% ipython --no-banner

In [1]: import numpy as np

In [2]: from numpy import linalg as LA

In [3]: np.set_printoptions(precision=3, suppress=True, linewidth=120)

In [4]: sv = 5 * 0.9 ** np.arange(3)

In [5]: rng = np.random.default_rng(139085)

In [6]: W0 = rng.normal(size=(27, 3)) * rng.permutation(sv)

In [7]: print(W0)
[[12.15   8.064  1.023]
 [-4.375 -0.978 -4.892]
 [-0.862 -3.142  4.151]
 [-0.729  4.197 -5.412]
 [ 3.225  4.715 -7.161]
 [-1.448 -6.797  5.011]
 [-2.181 -7.271 -1.808]
 [ 0.707  1.252 -3.531]
 [-2.45   3.161  1.455]
 [-2.623 -1.692  1.861]
 [-7.737 -4.239  1.341]
 [-3.201 -5.905  0.718]
 [-0.282  2.907 -2.804]
 [ 1.161 13.242 -1.998]
 [ 2.398  4.002 -1.362]
 [ 7.608  5.988 -2.759]
 [ 7.166  3.38  -2.906]
 [ 0.716 -4.657  5.107]
 [-0.938  8.214 -7.189]
 [-4.255 -2.668  3.374]
 [ 3.665  3.478  0.749]
 [ 2.706  2.365 -4.722]
 [ 8.561  5.877  8.008]
 [ 6.987  5.242  5.266]
 [ 1.868 -8.713  5.663]
 [-0.194 -6.285  0.397]
 [ 2.408 -6.22   1.291]]

In [8]: vec = np.array([-3, 4, 4])

In [9]: rhs = W0 @ vec

In [10]: coef, lr = np.zeros(3), 1 / LA.norm(W0, 2) ** 2

In [11]: for i in range(150):
    ...:     coef -= lr * W0.T @ (W0 @ coef - rhs)
    ...:     if i % 50 == 0: print(i, round(LA.norm(W0 @ coef - rhs), 3))
    ...: 
0 72.407
50 0.011
100 0.0

In [12]: print(coef)
[-3.  4.  4.]

In [13]: print(round(float(LA.cond(W0)), 3))
2.495

In [14]: dist = LA.norm(W0[:, None] - W0[None], axis=-1)

In [15]: print(dist[11].round(6).argsort(kind="stable")[:4])
[11  6 25 19]

In [16]: print((dist + 1e9 * np.eye(27)).round(6).argmin(axis=1))
[15  7 17 12 21 17 11 12 12 19 19  6  7 18 20 16 15  2  3  9 14  7 23 22  5 26 25]

In [17]: print(np.flatnonzero(dist[11] < dist.mean() / 2))
[ 2  5  6  9 10 11 19 25]

In [18]: def softmax(z):
    ...:     e = np.exp(z - z.max(axis=-1, keepdims=True))
    ...:     return e / e.sum(axis=-1, keepdims=True)
    ...: 

In [19]: print(np.round(softmax(W0[18] + 4), 3) + 0)
[0. 1. 0.]

In [20]: print(softmax(W0).sum(axis=1))
[1. 1. 1. 1. 1. 1. 1. 1. 1. 1. 1. 1. 1. 1. 1. 1. 1. 1. 1. 1. 1. 1. 1. 1. 1. 1. 1.]

In [21]: print(np.round(softmax(W0[18]), 3) + 0)
[0. 1. 0.]

In [22]: att = W0 @ W0.T / np.sqrt(3)

In [23]: print(softmax(att)[18] @ W0)
[ 0.662 12.046 -3.233]

In [24]: print(softmax(att).round(6).argmax(axis=1))
[ 0  1 24 18 18 24  6 18 13 10 10 10 18 13  0  0  0 24 13 10  0  4 22 22 24 24 24]

In [25]: gram = np.cov(W0, rowvar=False)

In [26]: print(LA.eigvalsh(gram)[::-1])
[42.914 19.743  6.97 ]

In [27]: print(np.argsort(-W0.std(axis=0).round(6), kind="stable"))
[1 0 2]

In [28]: print(np.corrcoef(W0.T))
[[ 1.     0.515  0.091]
 [ 0.515  1.    -0.396]
 [ 0.091 -0.396  1.   ]]

In [29]: print(gram.shape)
(3, 3)

In [30]: Xs = W0 - W0.mean(axis=0)

In [31]: Uu, sv, Vt = LA.svd(Xs, full_matrices=False)

In [32]: print(round((sv ** 2).sum() ** 2 / (sv ** 4).sum(), 3))
2.126

In [33]: print(np.abs(Vt[0]).argmax())
1

In [34]: print(sv)
[33.403 22.656 13.462]

In [35]: m1 = np.loadtxt("out11.csv", delimiter=",")

In [36]: print(m1)
[[-2.  0.  0.  0.  0.  0.  0.  0.  0.]
 [-1. -1.  0.  0.  0.  0.  0.  0.  0.]
 [ 0. -2.  0.  0.  0.  0.  0.  0.  0.]
 [-1.  1.  2.  0.  0.  0.  0.  0.  0.]
 [-1. -1.  1.  1.  1.  0.  0.  0.  0.]
 [-2.  1. -1. -2.  0.  2.  0.  0.  0.]
 [ 0.  0.  0. -1. -1. -2. -2.  0.  0.]
 [-2. -2.  1.  1.  0.  0. -2.  1.  0.]
 [ 0.  0.  1. -2.  1.  2.  0.  2. -2.]]

In [37]: M2 = np.c_[W0[:, :1] @ np.array([[1]]), np.array([1, 2, 1, 0, 0, 2, 1, 2, 1, 2, 1, 2, 0, 0, 2, 2, 1, 2, 1, 2, 1, 1, 2, 0, 1, 1, 0])]

In [38]: print(M2)
[[12.15   1.   ]
 [-4.375  2.   ]
 [-0.862  1.   ]
 [-0.729  0.   ]
 [ 3.225  0.   ]
 [-1.448  2.   ]
 [-2.181  1.   ]
 [ 0.707  2.   ]
 [-2.45   1.   ]
 [-2.623  2.   ]
 [-7.737  1.   ]
 [-3.201  2.   ]
 [-0.282  0.   ]
 [ 1.161  0.   ]
 [ 2.398  2.   ]
 [ 7.608  2.   ]
 [ 7.166  1.   ]
 [ 0.716  2.   ]
 [-0.938  1.   ]
 [-4.255  2.   ]
 [ 3.665  1.   ]
 [ 2.706  1.   ]
 [ 8.561  2.   ]
 [ 6.987  0.   ]
 [ 1.868  1.   ]
 [-0.194  1.   ]
 [ 2.408  0.   ]]

In [39]: print(np.round(LA.lstsq(W0, M2[:, 0])[0], 3) + 0)
[1. 0. 0.]

In [40]: print(LA.matrix_rank(np.c_[W0, M2]))
4

In [41]: print(LA.matrix_rank(M2))
2

In [42]: vec = np.array([-2, -2])

In [43]: rhs = M2 @ vec

In [44]: print(LA.solve(M2.T @ M2, M2.T @ rhs))
[-2. -2.]

In [45]: print(np.round(LA.pinv(M2) @ M2, 3) + 0)
[[1. 0.]
 [0. 1.]]

In [46]: rhs = rhs + 0.1 * rng.normal(size=27)

In [47]: print(rhs)
[-26.317   4.594  -0.083   1.533  -6.391  -1.048   2.234  -5.334   2.867   1.193  13.509   2.304   0.578  -2.331
  -8.57  -19.294 -16.438  -5.423  -0.16    4.426  -9.363  -7.469 -21.107 -14.16   -5.82   -1.545  -4.736]

In [48]: coef, *_ = LA.lstsq(M2, rhs)

In [49]: print(round(LA.norm(rhs - M2 @ coef), 3))
0.491

In [50]: print([round(float(LA.norm(LA.solve(M2.T @ M2 + lam * np.eye(2), M2.T @ rhs))), 2) for lam in (0, 1, 10, 100)])
[2.83, 2.81, 2.6, 1.88]

In [51]: print(round(LA.norm(m1, 2) / LA.norm(m1), 3))
0.565

In [52]: print(np.argsort(-LA.norm(m1, axis=0).round(6), kind="stable")[:3])
[0 1 5]

In [53]: print(LA.matrix_rank(m1, rtol=0.1))
8

In [54]: rank = LA.matrix_rank(m1)

In [55]: print(rank)
8

In [56]: N = LA.svd(m1)[2][rank:].T

In [57]: print(np.round(m1 @ N, 3) + 0)
[[0.]
 [0.]
 [0.]
 [0.]
 [0.]
 [0.]
 [0.]
 [0.]
 [0.]]

In [58]: print([int(LA.matrix_rank(m1[:i])) for i in range(1, len(m1) + 1)])
[1, 2, 2, 3, 4, 5, 6, 7, 8]

In [59]: print(N.shape)
(9, 1)

In [60]: print(LA.matrix_rank(m1.T @ m1), LA.matrix_rank(m1 @ m1.T))
8 8

In [61]: print([int(LA.matrix_rank(np.delete(m1, i, axis=0))) for i in range(9)])
[8, 8, 8, 7, 7, 7, 7, 7, 7]

In [62]: print(np.round(N[:, 0] / N[np.abs(N[:, 0]).round(6).argmax(), 0], 3) + 0)
[ 0.     0.     0.    -0.286  0.286 -0.286  0.286  0.857  1.   ]

In [63]: mat = np.loadtxt("data.csv", delimiter=",")

In [64]: print(mat)
[[-1.7  0.  -1.4 -1.3 -0.5 -0.1  0.7 -0.4]
 [-0.4  0.3 -1.1  0.1 -1.4 -0.2 -0.5  1.5]
 [-0.5  0.4 -1.   0.3 -0.4 -0.7 -0.3 -0.3]
 [ 0.6  0.7 -0.4  1.1  1.9  0.8 -0.8  0.3]
 [ 0.9  0.6  0.9  6.9  0.9 -3.6  3.6  5.1]
 [-0.7 -1.  -0.3 -0.1  0.6  0.1  0.1  0.6]
 [-0.8  1.9  0.3 -1.3 -0.5  0.2 -1.4  0.3]
 [-1.7 -0.5 -0.4 -0.8 -0.4  0.4  0.1  1.3]
 [ 0.9 -0.1 -0.3 -0.6 -0.4  1.2 -1.6  0.1]
 [-1.4  0.5  0.1 -0.3 -1.1 -1.4 -0.5  1.4]
 [-1.   0.   0.2 -0.2  0.9  1.7 -0.5 -0.5]
 [-0.2 -0.1 -0.4  1.5  1.1 -2.  -1.3  0. ]
 [-1.1  0.2  0.5 -0.7  0.4 -0.4  0.5 -0.1]
 [ 1.3  1.3 -0.2 -0.9 -0.8 -0.3 -0.6  0.2]
 [-0.1  1.9 -0.7  0.9  0.4 -0.5 -0.3 -0.1]
 [ 0.3  0.2  0.2  0.6  1.6 -0.3 -0.6 -1.5]
 [ 0.6 -0.5  0.8 -0.9 -1.5 -0.6 -1.1 -1.5]
 [-0.8  0.7  1.1  0.1 -1.3  0.7  1.3 -1.2]
 [-0.5 -0.3 -0.4 -0.8 -1.1  0.1  1.1  0.3]
 [ 0.8  0.7 -0.5 -0.9 -0.7 -0.8 -2.   0.8]
 [-0.9  0.9 -1.7 -0.1  0.   0.3 -0.2 -1.3]
 [-1.6  1.7  1.6 -1.2 -0.6 -0.2  1.4  1.8]
 [ 0.2 -0.3 -0.2 -0.5  0.1  0.7  0.9  0.6]
 [ 1.3 -0.8 -0.9  0.3  1.3  1.4 -1.5  0.7]
 [ 0.5 -0.5  1.3  1.5 -0.2  0.1  1.  -0.9]
 [ 0.9  1.2 -0.8  0.7 -1.   0.   0.6 -0.8]
 [ 0.2  0.   0.4  1.7  1.3  0.2 -1.   1. ]
 [-0.5 -1.5 -1.7 -0.6  0.5  0.3 -1.4  0.7]
 [ 1.  -0.2  0.6  0.1 -2.2 -0.6  0.7  0.1]
 [ 0.6  0.   1.1 -1.1  1.1  2.1  0.9 -1.5]
 [-0.6  1.2  0.3  0.6  0.6  0.2 -0.9  0. ]
 [-0.5  0.4  1.9 -0.7  0.6  1.8  0.4  1.8]
 [ 0.6  1.3  0.4  0.4  0.  -0.3 -0.1 -1.1]
 [ 0.4 -1.5  0.  -0.9  1.   0.3 -1.6  1. ]]

In [65]: idx = mat[:, 7] > np.median(mat[:, 7])

In [66]: r0 = mat[idx].mean(axis=0) - mat[~idx].mean(axis=0)

In [67]: print(round(float((((mat - mat.mean(axis=0)) @ r0 > 0) == idx).mean()), 3))
0.882

In [68]: print(((mat - mat.mean(axis=0)) @ r0 > 0).astype(int))
[0 1 0 1 1 1 0 1 0 1 0 1 0 0 0 0 0 0 0 1 0 1 1 1 0 0 1 1 0 0 0 1 0 1]

In [69]: print(np.argsort(-np.abs(r0).round(6), kind="stable"))
[7 1 4 6 2 5 0 3]

In [70]: print(r0)
[-0.053 -0.259 -0.065 -0.041  0.176 -0.059 -0.147  1.788]
